% python3 -q
>>> import numpy as np
>>> np.set_printoptions(suppress=True, linewidth=160)
>>> feats = np.load("data.npy")
>>> feats
array([[ -0.526,  -0.875,  -0.986,   0.734],
       [ 10.381,  -2.504,  -4.146,   2.913],
       [  4.439,  -0.921,  -3.536,   3.311],
       [  2.466,  -0.242,   1.38 ,  -0.621],
       [-10.398,   2.525,   2.525,  -1.747],
       [  0.7  ,   2.289,  -0.308,  -0.872],
       [ -6.499,   2.104,  -1.864,   0.92 ],
       [ -1.419,   0.784,  -0.443,   0.724],
       [  6.336,   0.474,  -0.199,   0.246],
       [ -2.797,   3.667,   3.447,  -3.979],
       [ -2.928,   0.244,   1.846,  -0.672],
       [ -6.205,   1.637,   4.038,  -3.637]])
>>> W = np.array([[-3, 1, -2], [3, 1, -1], [-3, 2, -2], [3, 2, 1]])
>>> beta = np.array([-2, -1, -3])
>>> act = np.maximum(feats @ W + beta, 0)
>>> np.round((act > 0).mean(axis=0), 3)
array([0.5  , 0.333, 0.333])
>>> (act > 0).astype(int)
array([[1, 0, 1],
       [0, 1, 0],
       [1, 1, 0],
       [0, 1, 0],
       [1, 0, 1],
       [1, 0, 0],
       [1, 0, 1],
       [1, 0, 1],
       [0, 1, 0],
       [0, 0, 0],
       [0, 0, 0],
       [0, 0, 0]])
>>> np.linalg.matrix_rank(act)
np.int64(3)
>>> Z = np.array([[1, 4], [0, 4], [2, 0]])
>>> W @ Z
array([[-7, -8],
       [ 1, 16],
       [-7, -4],
       [ 5, 20]])
>>> (act @ Z).round(6).argmax(axis=1)
array([1, 1, 1, 1, 1, 1, 1, 1, 1, 0, 0, 0])
>>> left, sig, vt = np.linalg.svd(feats, full_matrices=False)
>>> sig.round(3)
array([21.657,  8.053,  4.102,  1.224])
>>> round(float(np.sqrt((sig ** 2).sum())), 3), round(float(np.linalg.norm(feats)), 3)
(23.499, 23.499)
>>> (sig > 1e-8).sum()
np.int64(4)
>>> np.allclose(left * sig @ vt, feats)
True
>>> np.round(left.T @ left, 3) + 0
array([[1., 0., 0., 0.],
       [0., 1., 0., 0.],
       [0., 0., 1., 0.],
       [0., 0., 0., 1.]])
>>> th = np.radians(45)
>>> Rm = np.eye(4)
>>> Rm[2, 2] = Rm[3, 3] = np.cos(th)
>>> Rm[2, 3], Rm[3, 2] = -np.sin(th), np.sin(th)
>>> Rm.round(3)
array([[ 1.   ,  0.   ,  0.   ,  0.   ],
       [ 0.   ,  1.   ,  0.   ,  0.   ],
       [ 0.   ,  0.   ,  0.707, -0.707],
       [ 0.   ,  0.   ,  0.707,  0.707]])
>>> Y = feats @ Rm.T
>>> np.round(np.linalg.det(Rm), 3), np.round(np.trace(Rm), 3)
(np.float64(1.0), np.float64(3.414))
>>> np.allclose(np.linalg.norm(feats, axis=1), np.linalg.norm(Y, axis=1))
True
>>> np.round(np.abs(Y - feats).max(axis=0), 3)
array([0.   , 0.   , 1.804, 3.921])
>>> d = np.linalg.norm(feats[:, None] - feats[None], axis=-1)
>>> d[2].round(6).argsort(kind="stable")[:4]
array([2, 8, 0, 1])
>>> np.round(np.linalg.norm(feats - feats.mean(axis=0), axis=1), 3)
array([ 2.211, 12.576,  7.325,  3.423, 10.407,  2.117,  6.533,  1.422,  6.904,  6.207,  3.013,  7.725])
>>> np.unravel_index(d.round(6).argmax(), d.shape)
(np.int64(1), np.int64(4))
>>> (d + 1e9 * np.eye(12)).round(6).argmin(axis=1)
array([ 7,  2,  8,  5, 11,  7,  7,  0,  3, 11,  7,  9])
>>> F = np.arange(12).reshape(3, 4) + -1
>>> F
array([[-1,  0,  1,  2],
       [ 3,  4,  5,  6],
       [ 7,  8,  9, 10]])
>>> # looks like rank 2
>>> rank = np.linalg.matrix_rank(F)
>>> rank
np.int64(2)
>>> ns = np.linalg.svd(F)[2][rank:].T
>>> [int(np.linalg.matrix_rank(np.delete(F, i, axis=0))) for i in range(3)]
[2, 2, 2]
>>> np.round(ns @ ns.T, 3)
array([[ 0.3, -0.4, -0.1,  0.2],
       [-0.4,  0.7, -0.2, -0.1],
       [-0.1, -0.2,  0.7, -0.4],
       [ 0.2, -0.1, -0.4,  0.3]])
>>> np.round(F @ ns, 3) + 0
array([[0., 0.],
       [0., 0.],
       [0., 0.]])
>>> np.allclose(F @ ns, 0)
True
>>> left, sig, vt = np.linalg.svd(F)
>>> vecs = vt[:(sig > 1e-8).sum()]
>>> rng = np.random.default_rng(90122)
>>> x0 = F[1] + -2 * F[0] + rng.integers(2) * np.eye(4)[3]
>>> x0
array([5., 4., 3., 2.])
>>> np.round(np.diag(vecs.T @ vecs), 3)
array([0.7, 0.3, 0.3, 0.7])
>>> np.linalg.matrix_rank(np.vstack([F, x0]))
np.int64(2)
>>> np.round(vecs.T @ vecs, 3)
array([[ 0.7,  0.4,  0.1, -0.2],
       [ 0.4,  0.3,  0.2,  0.1],
       [ 0.1,  0.2,  0.3,  0.4],
       [-0.2,  0.1,  0.4,  0.7]])
>>> np.allclose(F[:-1].T @ np.linalg.lstsq(F[:-1].T, F[-1])[0], F[-1])
True
>>> np.round(F @ np.linalg.pinv(F) @ F, 3) + 0
array([[-1.,  0.,  1.,  2.],
       [ 3.,  4.,  5.,  6.],
       [ 7.,  8.,  9., 10.]])
>>> A = np.array([[0, 0, 0, 0], [0, 0, 1, 1], [0, 1, 0, 1], [0, 1, 1, 0]])
>>> np.einsum("ij,ji->", A, A)
np.int64(6)
>>> np.round(np.linalg.det(A[::-1]), 3)
np.float64(0.0)
>>> A[3] @ A[1]
np.int64(1)
>>> np.linalg.norm(A, axis=1).argmax()
np.int64(1)
>>> round(float(np.linalg.norm(A[3], 1)), 3), round(float(np.linalg.norm(A[3], np.inf)), 3)
(2.0, 1.0)
>>> np.round(np.linalg.norm(A, axis=0), 3)
array([0.   , 1.414, 1.414, 1.414])
>>> z = rng.permutation(4)
>>> z
array([0, 2, 3, 1])
>>> Y = A[z][:, z]
>>> np.trace(Y)
np.int64(0)
>>> Y = np.array([[4], [3], [4], [5]])
>>> Z = np.array([[0, 0, 1, 0, 2]])
>>> W0 = Y @ Z + 0.05 * rng.normal(size=(4, 5))
>>> W0.round(3)
array([[-0.095,  0.093,  3.993, -0.047,  8.048],
       [ 0.01 , -0.074,  3.004,  0.03 ,  6.02 ],
       [ 0.001,  0.059,  3.904, -0.033,  8.077],
       [-0.018, -0.024,  4.897, -0.089, 10.014]])
>>> vals, vecs = np.linalg.eigh(A)
>>> np.round(np.abs(vecs[:, -1]), 3)
array([0.   , 0.577, 0.577, 0.577])
>>> np.round(vecs.T @ vecs, 3) + 0
array([[1., 0., 0., 0.],
       [0., 1., 0., 0.],
       [0., 0., 1., 0.],
       [0., 0., 0., 1.]])
>>> np.round(np.linalg.svd(A, compute_uv=False), 3)
array([2., 1., 1., 0.])
>>> vals.sum(), np.trace(A)
(np.float64(0.0), np.int64(0))
>>> blk = np.stack([W0, -3 * W0, W0[::-1]])
>>> np.linalg.matrix_rank(blk.reshape(3, -1))
np.int64(2)
>>> np.round(np.linalg.norm(blk, axis=(1, 2)), 3)
array([18.187, 54.562, 18.187])
>>> np.round(np.einsum("bij,cij->bc", blk, blk), 3)
array([[ 330.777, -992.332,  321.01 ],
       [-992.332, 2976.997, -963.029],
       [ 321.01 , -963.029,  330.777]])
>>> def softmax(z):
...     e = np.exp(z - z.max(axis=-1, keepdims=True))
...     return e / e.sum(axis=-1, keepdims=True)
... 
>>> np.round(softmax(W0).sum(axis=1), 3)
array([1., 1., 1., 1.])
>>> att = W0 @ W0.T / np.sqrt(5)
>>> np.round(softmax(att)[1] @ W0, 3)
array([-0.018, -0.024,  4.894, -0.089, 10.008])
>>> softmax(att).round(6).argmax(axis=1)
array([3, 3, 3, 3])
>>> np.round(softmax(att), 3) + 0
array([[0.   , 0.   , 0.   , 1.   ],
       [0.001, 0.   , 0.001, 0.997],
       [0.   , 0.   , 0.   , 1.   ],
       [0.   , 0.   , 0.   , 1.   ]])
>>> np.round(np.linalg.norm(W0, 2) / np.linalg.norm(W0), 3)
np.float64(1.0)
>>> np.argsort(-np.linalg.norm(W0, axis=0).round(6), kind="stable")[:3]
array([4, 2, 1])
>>> u = np.array([-2, 0, 1])
>>> K = np.outer(rng.normal(size=10), u) + 0.3 * rng.normal(size=(10, 3))
>>> K.round(3)
array([[ 2.478,  0.133, -1.242],
       [-2.22 ,  0.151,  1.197],
       [ 2.665,  0.242, -0.996],
       [-0.085,  0.156, -0.335],
       [-1.52 ,  0.464,  0.503],
       [-1.205,  0.436,  0.701],
       [ 1.035,  0.385, -0.937],
       [-3.322,  0.045,  1.766],
       [ 0.387, -0.216, -0.004],
       [-0.213, -0.024,  0.599]])
>>> Y = np.c_[K[:, :1] @ np.array([[0]]), np.array([-1, 0, 0, 1, 1, -2, 2, -1, -2, -2])]
>>> Y
array([[ 0., -1.],
       [ 0.,  0.],
       [ 0.,  0.],
       [ 0.,  1.],
       [ 0.,  1.],
       [ 0., -2.],
       [ 0.,  2.],
       [ 0., -1.],
       [ 0., -2.],
       [ 0., -2.]])
>>> np.round(np.linalg.norm(np.linalg.qr(K)[0].T @ Y, axis=0) ** 2 / ((Y ** 2).sum(axis=0) + 1e-12), 3)
array([0.   , 0.636])
>>> np.linalg.matrix_rank(np.c_[K, Y])
np.int64(4)
>>> np.round(np.linalg.norm(Y - K @ np.linalg.lstsq(K, Y)[0], axis=0), 3)
array([0.   , 2.697])
>>> np.round(np.linalg.lstsq(K, Y[:, 0])[0], 3)
array([0., 0., 0.])
>>> np.linalg.matrix_rank(Y)
np.int64(1)
>>> sig = 5 * 0.5 ** np.arange(4)
>>> O, _ = np.linalg.qr(np.array([[0.5, 0.8, 1.9, 0.7],
...     [1.4, -0.1, 1.3, 0.2],
...     [-0.8, 0.5, 0.3, 0.1],
...     [-0.4, 1.0, -1.8, -0.7]]))
>>> X = rng.normal(size=(19, 4)) * sig @ O
>>> X.round(3)
array([[ 3.714,  0.997, -0.915, -3.832],
       [-0.169,  0.806, -1.043, -0.559],
       [-2.967,  0.493,  0.807, -1.4  ],
       [-1.478, -2.779,  2.854,  2.647],
       [ 4.624, -5.157,  3.063,  1.462],
       [-1.593,  0.712, -0.816, -2.42 ],
       [-4.138,  3.787, -1.508,  2.12 ],
       [ 0.7  , -2.747,  3.317,  4.227],
       [-2.815,  4.092, -1.982, -4.63 ],
       [ 4.592, -3.324,  0.461,  2.419],
       [ 1.096,  1.789, -1.535, -3.183],
       [ 2.2  , -2.105,  1.796,  4.818],
       [ 2.146, -0.891,  0.298, -1.917],
       [-2.04 ,  2.618, -1.934, -0.715],
       [ 1.395, -1.607,  0.823,  2.037],
       [ 0.778, -3.086,  2.752,  1.421],
       [ 0.391,  4.667, -5.493, -3.08 ],
       [ 0.481, -2.126,  0.346,  0.927],
       [ 1.41 ,  0.329, -1.204, -1.784]])
>>> Xs = (X - X.mean(axis=0)) / X.std(axis=0)
>>> np.round(Xs.std(axis=0), 3)
array([1., 1., 1., 1.])
>>> beta = np.linalg.lstsq(np.delete(Xs, 3, axis=1), Xs[:, 3])[0]
>>> beta.round(3)
array([-0.312, -0.732,  0.139])
>>> round(float(1 - np.var(Xs[:, 3] - np.delete(Xs, 3, axis=1) @ beta)), 3)
0.535
